In [1]: import numpy as np

In [2]: np.set_printoptions(suppress=True, linewidth=140)

In [3]: rd = lambda a: np.round(a, 2) + 0

In [4]: K = np.load("sample9.npy")

In [5]: K
Out[5]: 
array([[ 3.,  0.,  0.,  0.,  0.],
       [ 0.,  3., -2.,  3., -1.],
       [ 0., -3., -4., -4., -4.],
       [ 0., -4., -1.,  1., -5.],
       [ 0.,  4., -3.,  1., -1.]])

In [6]: A2 = np.array([[3, 3], [3, 3], [3, 3], [0, 0], [2, 3]])

In [7]: np.linalg.matrix_rank(K @ A2)
Out[7]: np.int64(2)

In [8]: A2.T @ K.T
Out[8]: 
array([[  9.,   1., -29., -25.,   1.],
       [  9.,   0., -33., -30.,   0.]])

In [9]: np.einsum("ik,kj->ji", K, A2)
Out[9]: 
array([[  9.,   1., -29., -25.,   1.],
       [  9.,   0., -33., -30.,   0.]])

In [10]: np.einsum("ik,kj->ij", K, A2)
Out[10]: 
array([[  9.,   9.],
       [  1.,   0.],
       [-29., -33.],
       [-25., -30.],
       [  1.,   0.]])

In [11]: A2 @ K
---------------------------------------------------------------------------
ValueError                                Traceback (most recent call last)
Cell In[11], line 1
----> 1 A2 @ K

ValueError: matmul: Input operand 1 has a mismatch in its core dimension 0, with gufunc signature (n?,k),(k,m?)->(n?,m?) (size 5 is different from 2)

In [12]: np.linalg.matrix_rank(np.vstack([K, A2.T]))
Out[12]: np.int64(5)

In [13]: rng = np.random.default_rng(21)

In [14]: arr = np.eye(3, dtype=int)[rng.permutation(3)]

In [15]: arr
Out[15]: 
array([[0, 1, 0],
       [1, 0, 0],
       [0, 0, 1]])

In [16]: [round(float(np.linalg.det(arr[:i, :i])), 2) + 0 for i in range(1, 4)]
Out[16]: [0.0, -1.0, -1.0]

In [17]: np.all(np.linalg.eigvalsh(arr) > 0)
Out[17]: np.False_

In [18]: try:
    ...:     np.linalg.cholesky(arr)
    ...: except np.linalg.LinAlgError as e:
    ...:     print(repr(e))
    ...: 
LinAlgError('Matrix is not positive definite')
